>>> import numpy as np
>>> import numpy.linalg as la
>>> np.set_printoptions(precision=2, suppress=True, linewidth=160)
>>> W0 = np.load("m.npy")
>>> print(W0)
[[0.17 0.17 0.   0.17 0.   0.17 0.17 0.   0.   0.   0.   0.17]
 [0.   0.5  0.   0.   0.   0.   0.   0.   0.   0.   0.5  0.  ]
 [0.17 0.   0.17 0.17 0.   0.   0.17 0.17 0.   0.17 0.   0.  ]
 [0.   0.2  0.2  0.2  0.   0.   0.2  0.   0.   0.   0.2  0.  ]
 [0.   0.33 0.33 0.   0.33 0.   0.   0.   0.   0.   0.   0.  ]
 [0.   0.   0.2  0.2  0.   0.2  0.   0.2  0.2  0.   0.   0.  ]
 [0.33 0.   0.   0.   0.   0.   0.33 0.33 0.   0.   0.   0.  ]
 [0.   0.14 0.   0.   0.14 0.14 0.   0.14 0.14 0.   0.14 0.14]
 [0.   0.25 0.   0.   0.   0.   0.25 0.   0.25 0.25 0.   0.  ]
 [0.   0.   0.   0.   0.   0.33 0.   0.   0.   0.33 0.33 0.  ]
 [0.2  0.2  0.   0.   0.2  0.   0.2  0.   0.   0.   0.2  0.  ]
 [0.   0.17 0.   0.17 0.   0.   0.   0.17 0.   0.17 0.17 0.17]]
>>> u = np.array([0, 4, 3, 3, 0, 5, 9, 7, 8, 2, 2, 1])
>>> B = W0 + np.outer(u, np.eye(12)[11])
>>> print(la.matrix_rank(la.inv(B) - la.inv(W0), tol=1e-8))
1
>>> print(la.matrix_rank(B - W0))
1
>>> print(B)
[[0.17 0.17 0.   0.17 0.   0.17 0.17 0.   0.   0.   0.   0.17]
 [0.   0.5  0.   0.   0.   0.   0.   0.   0.   0.   0.5  4.  ]
 [0.17 0.   0.17 0.17 0.   0.   0.17 0.17 0.   0.17 0.   3.  ]
 [0.   0.2  0.2  0.2  0.   0.   0.2  0.   0.   0.   0.2  3.  ]
 [0.   0.33 0.33 0.   0.33 0.   0.   0.   0.   0.   0.   0.  ]
 [0.   0.   0.2  0.2  0.   0.2  0.   0.2  0.2  0.   0.   5.  ]
 [0.33 0.   0.   0.   0.   0.   0.33 0.33 0.   0.   0.   9.  ]
 [0.   0.14 0.   0.   0.14 0.14 0.   0.14 0.14 0.   0.14 7.14]
 [0.   0.25 0.   0.   0.   0.   0.25 0.   0.25 0.25 0.   8.  ]
 [0.   0.   0.   0.   0.   0.33 0.   0.   0.   0.33 0.33 2.  ]
 [0.2  0.2  0.   0.   0.2  0.   0.2  0.   0.   0.   0.2  2.  ]
 [0.   0.17 0.   0.17 0.   0.   0.   0.17 0.   0.17 0.17 1.17]]
>>> W1 = np.array([[0, 2, -2, 2],
...     [-1, -2, 1, 0],
...     [0, 1, 1, 0],
...     [-2, -2, 2, -1],
...     [2, 0, 1, -1],
...     [1, 2, 1, 2],
...     [-1, -1, 0, -2],
...     [2, 2, -2, -1],
...     [2, -2, -2, -2],
...     [2, -2, 1, 1],
...     [-2, -2, 0, -2],
...     [1, 1, 0, -2]])
>>> b = np.array([-1, -2, 5, 5])
>>> H = np.maximum(W0 @ W1 + b, 0)
>>> print(la.matrix_rank(H))
2
>>> print((H > 0).mean(axis=0))
[0. 0. 1. 1.]
>>> Z = np.array([[-1, -1, 0], [-2, 0, -1], [1, -2, 1], [-1, 2, 2]])
>>> print((H @ Z).round(6).argmax(axis=1))
[2 2 2 2 2 2 2 2 2 2 2 2]
